$ python -q
>>> import numpy as np
>>> np.set_printoptions(precision=1, suppress=True, linewidth=200)
>>> def rd(a):
...     return np.round(a, 1) + 0
... 
>>> J = np.loadtxt("m.csv", delimiter=",")
>>> J
array([[-1.,  1.,  1.,  1.,  1.],
       [ 1., -1.,  1.,  1.,  1.],
       [ 1.,  1., -1.,  1.,  1.],
       [ 1.,  1.,  1., -1.,  1.],
       [ 1.,  1.,  1.,  1., -1.]])
>>> # symmetric, so the eigenvalues are real
>>> np.allclose(J @ J.T, J.T @ J)
True
>>> np.linalg.determinant(J)
Traceback (most recent call last):
  File "<python-input-7>", line 1, in <module>
    np.linalg.determinant(J)
    ^^^^^^^^^^^^^^^^^^^^^
AttributeError: module 'numpy.linalg' has no attribute 'determinant'
>>> J.inv()
Traceback (most recent call last):
  File "<python-input-8>", line 1, in <module>
    J.inv()
    ^^^^^
AttributeError: 'numpy.ndarray' object has no attribute 'inv'
>>> rd(np.sort(np.abs(np.linalg.eigvals(J))))
array([2., 2., 2., 2., 3.])
>>> rd(np.abs(np.linalg.eigvals(J)).max())
np.float64(3.0)
>>> rng = np.random.default_rng(77201)
>>> z = rng.permutation(5)
>>> out = J[:, z] * rng.choice([-1, 1], 5)
>>> out
array([[ 1., -1., -1.,  1., -1.],
       [ 1., -1.,  1.,  1.,  1.],
       [-1., -1.,  1.,  1., -1.],
       [ 1., -1.,  1., -1., -1.],
       [ 1.,  1.,  1.,  1., -1.]])
>>> Uu, _, Vh = np.linalg.svd(J.T @ out)
>>> rd(np.linalg.lstsq(J, out)[0])
array([[ 0.,  0.,  1.,  0.,  0.],
       [ 0.,  0.,  0.,  0., -1.],
       [ 1.,  0.,  0.,  0.,  0.],
       [ 0.,  0.,  0.,  1.,  0.],
       [ 0., -1.,  0.,  0.,  0.]])
>>> rd(Uu @ Vh)
array([[ 0.,  0.,  1.,  0.,  0.],
       [ 0.,  0.,  0.,  0., -1.],
       [ 1.,  0.,  0.,  0.,  0.],
       [ 0.,  0.,  0.,  1.,  0.],
       [ 0., -1.,  0.,  0.,  0.]])
>>> m1 = np.array([[0.0, 0.0, 0.0, 0.0, 0.0, -3.0, 2.0],
...     [0.0, 0.0, 0.0, 0.0, 0.0, -4.0, 3.0],
...     [0.0, 0.0, 0.0, 0.0, 0.0, -1.0, 3.0],
...     [0.0, 0.0, 0.0, 0.0, 0.0, -2.0, -2.0],
...     [0.0, 0.0, 0.0, 0.0, 0.0, 2.0, -5.0],
...     [-3.0, -4.0, -1.0, -2.0, 2.0, 0.0, 0.0],
...     [2.0, 3.0, 3.0, -2.0, -5.0, 0.0, 0.0]])
>>> m1
array([[ 0.,  0.,  0.,  0.,  0., -3.,  2.],
       [ 0.,  0.,  0.,  0.,  0., -4.,  3.],
       [ 0.,  0.,  0.,  0.,  0., -1.,  3.],
       [ 0.,  0.,  0.,  0.,  0., -2., -2.],
       [ 0.,  0.,  0.,  0.,  0.,  2., -5.],
       [-3., -4., -1., -2.,  2.,  0.,  0.],
       [ 2.,  3.,  3., -2., -5.,  0.,  0.]])
>>> # rank 4
>>> r0, g = m1[2], m1[6]
>>> r0 @ r0
np.float64(10.0)
>>> p = (r0 @ g) / (r0 @ r0) * r0
>>> g - p
array([ 2.,  3.,  3., -2., -5.,  0.,  0.])
>>> rd(np.linalg.norm(r0 + g) ** 2 + np.linalg.norm(r0 - g) ** 2)
np.float64(122.0)
